$ ipython --no-banner

In [1]: import numpy as np

In [2]: np.set_printoptions(precision=4, suppress=True, linewidth=100)

In [3]: arr = np.load("m.npy")

In [4]: arr
Out[4]: 
array([[ 2, -1,  1, -2,  1, -2,  0,  1],
       [ 0, -1, -1,  1,  2, -2, -1, -1],
       [ 0,  0, -1,  2,  2,  2, -1, -1],
       [ 0,  0,  0,  1,  1,  1,  1,  1],
       [ 0,  0,  0,  0,  1, -2, -1,  1],
       [ 0,  0,  0,  0,  0, -1,  1,  0],
       [ 0,  0,  0,  0,  0,  0, -2,  1],
       [ 0,  0,  0,  0,  0,  0,  0, -2]])

In [5]: Q, Rm = np.linalg.qr(arr)

In [6]: Q @ Rm
Out[6]: 
array([[ 2., -1.,  1., -2.,  1., -2.,  0.,  1.],
       [ 0., -1., -1.,  1.,  2., -2., -1., -1.],
       [ 0.,  0., -1.,  2.,  2.,  2., -1., -1.],
       [ 0.,  0.,  0.,  1.,  1.,  1.,  1.,  1.],
       [ 0.,  0.,  0.,  0.,  1., -2., -1.,  1.],
       [ 0.,  0.,  0.,  0.,  0., -1.,  1.,  0.],
       [ 0.,  0.,  0.,  0.,  0.,  0., -2.,  1.],
       [ 0.,  0.,  0.,  0.,  0.,  0.,  0., -2.]])

In [7]: np.abs(np.diag(Rm))
Out[7]: array([2., 1., 1., 1., 1., 1., 2., 2.])

In [8]: abs(Rm[0, 0]), round(float(np.linalg.norm(arr[:, 0])), 4)
Out[8]: (np.float64(2.0), 2.0)

In [9]: Rm
Out[9]: 
array([[ 2., -1.,  1., -2.,  1., -2.,  0.,  1.],
       [ 0., -1., -1.,  1.,  2., -2., -1., -1.],
       [ 0.,  0., -1.,  2.,  2.,  2., -1., -1.],
       [ 0.,  0.,  0.,  1.,  1.,  1.,  1.,  1.],
       [ 0.,  0.,  0.,  0.,  1., -2., -1.,  1.],
       [ 0.,  0.,  0.,  0.,  0., -1.,  1.,  0.],
       [ 0.,  0.,  0.,  0.,  0.,  0., -2.,  1.],
       [ 0.,  0.,  0.,  0.,  0.,  0.,  0., -2.]])

In [10]: Q
Out[10]: 
array([[ 1.,  0.,  0.,  0.,  0.,  0.,  0.,  0.],
       [-0.,  1.,  0.,  0.,  0.,  0.,  0.,  0.],
       [-0., -0.,  1.,  0.,  0.,  0.,  0.,  0.],
       [-0., -0., -0.,  1.,  0.,  0.,  0.,  0.],
       [-0., -0., -0., -0.,  1.,  0.,  0.,  0.],
       [-0., -0., -0., -0., -0.,  1.,  0.,  0.],
       [-0., -0., -0., -0., -0., -0.,  1.,  0.],
       [-0., -0., -0., -0., -0., -0., -0.,  1.]])

In [11]: Q.shape, Rm.shape
Out[11]: ((8, 8), (8, 8))

In [12]: np.allclose(arr @ arr.T, arr.T @ arr)
Out[12]: False

In [13]: np.sort(np.abs(np.linalg.eigvals(arr)))
Out[13]: array([1., 1., 1., 1., 1., 2., 2., 2.])

In [14]: np.allclose(arr, arr.T)
Out[14]: False

In [15]: def softmax(z):
    ...:     e = np.exp(z - z.max(axis=-1, keepdims=True))
    ...:     return e / e.sum(axis=-1, keepdims=True)
    ...: 

In [16]: np.round(softmax(10 * arr[3]), 4) + 0
Out[16]: array([0. , 0. , 0. , 0.2, 0.2, 0.2, 0.2, 0.2])

In [17]: softmax(arr[3])
Out[17]: array([0.0603, 0.0603, 0.0603, 0.1638, 0.1638, 0.1638, 0.1638, 0.1638])

In [18]: softmax(arr).sum(axis=1)
Out[18]: array([1., 1., 1., 1., 1., 1., 1., 1.])

In [19]: softmax(arr[3] + 5)
Out[19]: array([0.0603, 0.0603, 0.0603, 0.1638, 0.1638, 0.1638, 0.1638, 0.1638])

In [20]: S = arr @ arr.T / np.sqrt(8)

In [21]: softmax(S).round(6).argmax(axis=1)
Out[21]: array([0, 1, 2, 3, 4, 0, 6, 7])

In [22]: softmax(S)[3] @ arr
Out[22]: array([ 0.0701, -0.085 , -0.3073,  0.9813,  1.1863,  0.6605, -0.0046,  0.1389])
